In [1]: import numpy as np

In [2]: np.set_printoptions(precision=2, suppress=True, linewidth=200, sign=" ")

In [3]: m1 = np.load("test2.npy")

In [4]: m1
Out[4]: 
array([[ -2.49,  -5.06,  19.19],
       [ -5.73, -13.61,  13.49],
       [ 18.95,  -4.02,  -4.95],
       [ 11.91,  -8.18, -13.83],
       [ 16.61,  10.22,  -4.45],
       [ -9.15, -17.  ,   5.21],
       [-19.34,  -1.72,   4.78],
       [ 15.41,   1.02, -12.71],
       [-17.05,   6.17,  -8.44],
       [  8.66,  -5.93,  17.02],
       [  7.44,  15.04,  10.88],
       [  5.74, -19.15,  -0.59],
       [ -4.77,  19.31,  -2.1 ]])

In [5]: P = m1 @ np.linalg.solve(m1.T @ m1, m1.T)

In [6]: np.diag(P)
Out[6]: array([ 0.25,  0.19,  0.19,  0.24,  0.2 ,  0.21,  0.19,  0.19,  0.26,  0.29,  0.33,  0.24,  0.23])

In [7]: np.round(np.linalg.eigvalsh(P), 2) + 0
Out[7]: array([ 0.,  0.,  0.,  0.,  0.,  0.,  0.,  0.,  0.,  0.,  1.,  1.,  1.])

In [8]: P @ m1[:, 2]
Out[8]: array([ 19.19,  13.49,  -4.95, -13.83,  -4.45,   5.21,   4.78, -12.71,  -8.44,  17.02,  10.88,  -0.59,  -2.1 ])

In [9]: np.allclose(P @ P, P)
Out[9]: True

In [10]: X = np.load("case1.npy")

In [11]: X
Out[11]: 
array([[-24, -19, -17,  31, -27,  14, -32,  -5,  -7,   6],
       [ 13,  -6,   5,  33,  -8, -21, -41,  36,  21,  45],
       [-20,   1, -20,  29, -40,  15, -36,  28,  21,  21],
       [  8,   4,  -7,  18, -16, -10, -25,  26,  17,  27],
       [ -9, -15,  -5,  38, -20,  -2, -43,  20,  10,  30]])

In [12]: rk = np.linalg.matrix_rank(X)

In [13]: rk
Out[13]: np.int64(4)

In [14]: N = np.linalg.svd(X)[2][rk:].T

In [15]: np.allclose(X @ N, 0)
Out[15]: True

In [16]: [int(np.linalg.matrix_rank(X[:i])) for i in range(1, len(X) + 1)]
Out[16]: [1, 2, 3, 4, 4]

In [17]: [int(np.linalg.matrix_rank(X[:, :j + 1])) for j in range(10)]
Out[17]: [1, 2, 3, 4, 4, 4, 4, 4, 4, 4]

In [18]: np.linalg.matrix_rank(X.T @ X), np.linalg.matrix_rank(X @ X.T)
Out[18]: (np.int64(4), np.int64(4))

In [19]: [int(np.linalg.matrix_rank(np.delete(X, i, axis=0))) for i in range(5)]
Out[19]: [4, 4, 4, 4, 4]

In [20]: mat = np.array([[0, 1, 0, 0, 0, 0, 0, 0],
    ...:     [1, 0, 0, 0, 0, 0, 0, 0],
    ...:     [0, 0, 0, 0, 1, 0, 0, 0],
    ...:     [0, 0, 1, 0, 0, 0, 0, 0],
    ...:     [0, 0, 0, 0, 0, 0, 1, 0],
    ...:     [0, 0, 0, 0, 0, 1, 0, 0],
    ...:     [0, 0, 0, 0, 0, 0, 0, 1],
    ...:     [0, 0, 0, 1, 0, 0, 0, 0]])

In [21]: mat.ravel(order="F")
Out[21]: 
array([ 0,  1,  0,  0,  0,  0,  0,  0,  1,  0,  0,  0,  0,  0,  0,  0,  0,  0,  0,  1,  0,  0,  0,  0,  0,  0,  0,  0,  0,  0,  0,  1,  0,  0,  1,  0,  0,  0,  0,  0,  0,  0,  0,  0,  0,  1,  0,  0,
        0,  0,  0,  0,  1,  0,  0,  0,  0,  0,  0,  0,  0,  0,  1,  0])

In [22]: T = mat.reshape(8, 2, -1)

In [23]: np.swapaxes(T, 1, 2)[5]
Out[23]: 
array([[ 0,  0],
       [ 0,  1],
       [ 0,  0],
       [ 0,  0]])

In [24]: T.sum(axis=1)
Out[24]: 
array([[ 0,  1,  0,  0],
       [ 1,  0,  0,  0],
       [ 1,  0,  0,  0],
       [ 0,  0,  1,  0],
       [ 0,  0,  1,  0],
       [ 0,  1,  0,  0],
       [ 0,  0,  0,  1],
       [ 0,  0,  0,  1]])

In [25]: np.einsum("ihd,jhd->hij", T, T).shape
Out[25]: (2, 8, 8)

In [26]: O, R = np.linalg.qr(m1)

In [27]: np.trace(O @ O.T)
Out[27]: np.float64(3.0)

In [28]: O.shape, R.shape
Out[28]: ((13, 3), (3, 3))

In [29]: np.linalg.matrix_power(mat, 100)
Out[29]: 
array([[ 1,  0,  0,  0,  0,  0,  0,  0],
       [ 0,  1,  0,  0,  0,  0,  0,  0],
       [ 0,  0,  1,  0,  0,  0,  0,  0],
       [ 0,  0,  0,  1,  0,  0,  0,  0],
       [ 0,  0,  0,  0,  1,  0,  0,  0],
       [ 0,  0,  0,  0,  0,  1,  0,  0],
       [ 0,  0,  0,  0,  0,  0,  1,  0],
       [ 0,  0,  0,  0,  0,  0,  0,  1]])

In [30]: mat.sum(axis=1)
Out[30]: array([ 1,  1,  1,  1,  1,  1,  1,  1])

In [31]: mat @ np.ones(8)
Out[31]: array([ 1.,  1.,  1.,  1.,  1.,  1.,  1.,  1.])

In [32]: np.linalg.matrix_power(mat, 2)
Out[32]: 
array([[ 1,  0,  0,  0,  0,  0,  0,  0],
       [ 0,  1,  0,  0,  0,  0,  0,  0],
       [ 0,  0,  0,  0,  0,  0,  1,  0],
       [ 0,  0,  0,  0,  1,  0,  0,  0],
       [ 0,  0,  0,  0,  0,  0,  0,  1],
       [ 0,  0,  0,  0,  0,  1,  0,  0],
       [ 0,  0,  0,  1,  0,  0,  0,  0],
       [ 0,  0,  1,  0,  0,  0,  0,  0]])

In [33]: p = np.eye(8)[2]

In [34]: for _ in range(6):
    ...:     p = p @ mat
    ...:     print(p.round(2))
    ...: 
[ 0.  0.  0.  0.  1.  0.  0.  0.]
[ 0.  0.  0.  0.  0.  0.  1.  0.]
[ 0.  0.  0.  0.  0.  0.  0.  1.]
[ 0.  0.  0.  1.  0.  0.  0.  0.]
[ 0.  0.  1.  0.  0.  0.  0.  0.]
[ 0.  0.  0.  0.  1.  0.  0.  0.]

In [35]: arr = np.loadtxt("mat.csv", delimiter=",")

In [36]: arr
Out[36]: 
array([[ 36.,   2., -24.,   8.,  -9., -17.],
       [  2.,  12.,  -2.,   3.,  10.,   7.],
       [-24.,  -2.,  23.,  -9.,  11.,  12.],
       [  8.,   3.,  -9.,  10.,  -7.,  -3.],
       [ -9.,  10.,  11.,  -7.,  25.,  13.],
       [-17.,   7.,  12.,  -3.,  13.,  14.]])

In [37]: f = np.array([8, 7, 4, 0, 0, 5])

In [38]: B = arr + np.outer(f, np.eye(6)[2])

In [39]: np.round(np.linalg.det(B) / np.linalg.det(arr), 2), round(1 + np.linalg.solve(arr, f)[2], 2)
Out[39]: (np.float64(2.47), np.float64(2.47))

In [40]: np.linalg.matrix_rank(np.linalg.inv(B) - np.linalg.inv(arr), tol=1e-8)
Out[40]: np.int64(1)

In [41]: B
Out[41]: 
array([[ 36.,   2., -16.,   8.,  -9., -17.],
       [  2.,  12.,   5.,   3.,  10.,   7.],
       [-24.,  -2.,  27.,  -9.,  11.,  12.],
       [  8.,   3.,  -9.,  10.,  -7.,  -3.],
       [ -9.,  10.,  11.,  -7.,  25.,  13.],
       [-17.,   7.,  17.,  -3.,  13.,  14.]])

In [42]: W0 = np.array([[3, -3, -2, 2], [0, -3, -2, 3], [0, 0, 3, -3], [0, 0, 0, 3]])

In [43]: O, R = np.linalg.qr(W0)

In [44]: np.trace(O @ O.T)
Out[44]: np.float64(4.0)

In [45]: np.allclose(R.T @ R, W0.T @ W0)
Out[45]: True

In [46]: O @ R
Out[46]: 
array([[ 3., -3., -2.,  2.],
       [ 0., -3., -2.,  3.],
       [ 0.,  0.,  3., -3.],
       [ 0.,  0.,  0.,  3.]])

In [47]: abs(R[0, 0]), round(float(np.linalg.norm(W0[:, 0])), 2)
Out[47]: (np.float64(3.0), 3.0)

In [48]: np.allclose(X[:-1].T @ np.linalg.lstsq(X[:-1].T, X[-1])[0], X[-1])
Out[48]: True

In [49]: np.linalg.lstsq(X[:-1].T, X[-1])[2]
Out[49]: np.int32(4)

In [50]: X @ np.linalg.pinv(X) @ X
Out[50]: 
array([[-24., -19., -17.,  31., -27.,  14., -32.,  -5.,  -7.,   6.],
       [ 13.,  -6.,   5.,  33.,  -8., -21., -41.,  36.,  21.,  45.],
       [-20.,   1., -20.,  29., -40.,  15., -36.,  28.,  21.,  21.],
       [  8.,   4.,  -7.,  18., -16., -10., -25.,  26.,  17.,  27.],
       [ -9., -15.,  -5.,  38., -20.,  -2., -43.,  20.,  10.,  30.]])

In [51]: np.unique(X.round(6), axis=0).shape
Out[51]: (5, 10)

In [52]: np.prod(np.diag(W0)), round(np.linalg.det(W0), 2)
Out[52]: (np.int64(-81), np.float64(-81.0))

In [53]: [int(np.linalg.matrix_rank(np.linalg.matrix_power(W0, p))) for p in range(1, 5)]
Out[53]: [4, 4, 4, 4]

In [54]: np.linalg.matrix_rank(W0 - W0[0, 0] * np.eye(4))
Out[54]: np.int64(3)

In [55]: W0 @ W0
Out[55]: 
array([[  9,   0,  -6,   9],
       [  0,   9,   0,   6],
       [  0,   0,   9, -18],
       [  0,   0,   0,   9]])

In [56]: np.linalg.matrix_power(W0 - np.diag(np.diag(W0)), 4)
Out[56]: 
array([[ 0,  0,  0,  0],
       [ 0,  0,  0,  0],
       [ 0,  0,  0,  0],
       [ 0,  0,  0,  0]])

In [57]: np.sort(np.linalg.eigvals(W0))
Out[57]: array([-3.,  3.,  3.,  3.])
